% python3 -q
>>> import numpy as np
>>> import numpy.linalg as la
>>> np.set_printoptions(precision=3, suppress=True, linewidth=160)
>>> def rnd(a):
...     return np.round(a, 3) + 0
... 
>>> O, _ = la.qr(np.array([[0.0, -1.7, 0.1, -1.5, -0.3, -0.4, -0.3],
...     [0.4, 0.1, -1.0, 0.7, 1.3, 1.2, 1.0],
...     [0.2, -1.5, 0.2, 0.1, 0.6, -0.6, -1.2],
...     [-1.6, 0.2, 1.0, 1.8, 0.0, -0.3, 2.1],
...     [-1.1, 0.6, -1.5, -1.0, 2.2, -0.1, -0.6],
...     [0.3, 0.2, 1.2, -1.0, -1.1, 1.9, -1.5],
...     [-2.3, 0.1, 1.1, 1.2, 0.2, 0.6, -1.8]]))
>>> w = np.array([-2, 2, -2, 3, 0, -2, 2])
>>> M = O @ np.diag(w) @ O.T
>>> rnd(M)
array([[ 1.407, -1.074,  0.789,  0.224,  0.279,  0.523, -0.339],
       [-1.074, -0.675,  0.678,  1.227, -0.657, -0.591, -0.327],
       [ 0.789,  0.678,  0.753, -0.012, -0.779, -0.379,  0.689],
       [ 0.224,  1.227, -0.012,  0.695, -0.41 , -0.335, -1.51 ],
       [ 0.279, -0.657, -0.779, -0.41 , -0.533,  1.729, -0.373],
       [ 0.523, -0.591, -0.379, -0.335,  1.729,  0.179, -0.446],
       [-0.339, -0.327,  0.689, -1.51 , -0.373, -0.446, -0.826]])
>>> left, sv, vt = la.svd(M)
>>> rnd(sv)
array([3., 2., 2., 2., 2., 2., 0.])
>>> A2 = left[:, :6] @ np.diag(sv[:6]) @ vt[:6]
>>> rnd(np.abs(M - A2).max())
np.float64(0.0)
>>> np.abs(np.diag(la.qr(M)[1])) > 1e-9
array([ True,  True,  True,  True,  True,  True, False])
>>> la.lstsq(M[:-1].T, M[-1])[2]
np.int32(6)
>>> np.allclose(M[:-1].T @ la.lstsq(M[:-1].T, M[-1])[0], M[-1])
True
>>> rnd(np.trace(la.pinv(M) @ M))
np.float64(6.0)
